$ python3 -q
>>> import numpy as np
>>> from numpy import linalg as LA
>>> np.set_printoptions(precision=1, suppress=True, linewidth=140, floatmode="fixed")
>>> M = np.array([[0, 1, 0, 1, 0, 1, 1, 0],
...     [1, 0, 0, 1, 0, 0, 1, 0],
...     [0, 0, 0, 1, 0, 1, 1, 0],
...     [1, 1, 1, 0, 0, 1, 0, 0],
...     [0, 0, 0, 0, 0, 0, 0, 1],
...     [1, 0, 1, 1, 0, 0, 0, 0],
...     [1, 1, 1, 0, 0, 0, 0, 0],
...     [0, 0, 0, 0, 1, 0, 0, 0]])
>>> M
array([[0, 1, 0, 1, 0, 1, 1, 0],
       [1, 0, 0, 1, 0, 0, 1, 0],
       [0, 0, 0, 1, 0, 1, 1, 0],
       [1, 1, 1, 0, 0, 1, 0, 0],
       [0, 0, 0, 0, 0, 0, 0, 1],
       [1, 0, 1, 1, 0, 0, 0, 0],
       [1, 1, 1, 0, 0, 0, 0, 0],
       [0, 0, 0, 0, 1, 0, 0, 0]])
>>> # 2 blocks once reordered
>>> r0 = np.array([-1, -8, 0, 7, -7, 2, 1, 6])
>>> Y = M + np.outer(r0, np.eye(8)[4])
>>> LA.matrix_rank(LA.inv(Y) - LA.inv(M), tol=1e-8)
np.int64(1)
>>> np.argwhere(np.triu(M))
array([[0, 1],
       [0, 3],
       [0, 5],
       [0, 6],
       [1, 3],
       [1, 6],
       [2, 3],
       [2, 5],
       [2, 6],
       [3, 5],
       [4, 7]])
>>> np.trace(M @ M @ M) // 6
np.int64(4)
>>> M @ M
array([[4, 2, 3, 2, 0, 1, 1, 0],
       [2, 3, 2, 1, 0, 2, 1, 0],
       [3, 2, 3, 1, 0, 1, 0, 0],
       [2, 1, 1, 4, 0, 2, 3, 0],
       [0, 0, 0, 0, 1, 0, 0, 0],
       [1, 2, 1, 2, 0, 3, 2, 0],
       [1, 1, 0, 3, 0, 2, 3, 0],
       [0, 0, 0, 0, 0, 0, 0, 1]])
>>> M.sum(axis=0)
array([4, 3, 3, 4, 1, 3, 3, 1])
>>> Lm = np.diag(M.sum(axis=1)) - M
>>> LA.matrix_rank(Lm)
np.int64(6)
>>> round(LA.det(Lm[1:, 1:]))
0
>>> np.round(LA.eigvalsh(Lm), 1) + 0
array([0.0, 0.0, 2.0, 2.3, 3.0, 4.0, 5.0, 5.7])
>>> Lm
array([[ 4, -1,  0, -1,  0, -1, -1,  0],
       [-1,  3,  0, -1,  0,  0, -1,  0],
       [ 0,  0,  3, -1,  0, -1, -1,  0],
       [-1, -1, -1,  4,  0, -1,  0,  0],
       [ 0,  0,  0,  0,  1,  0,  0, -1],
       [-1,  0, -1, -1,  0,  3,  0,  0],
       [-1, -1, -1,  0,  0,  0,  3,  0],
       [ 0,  0,  0,  0, -1,  0,  0,  1]])
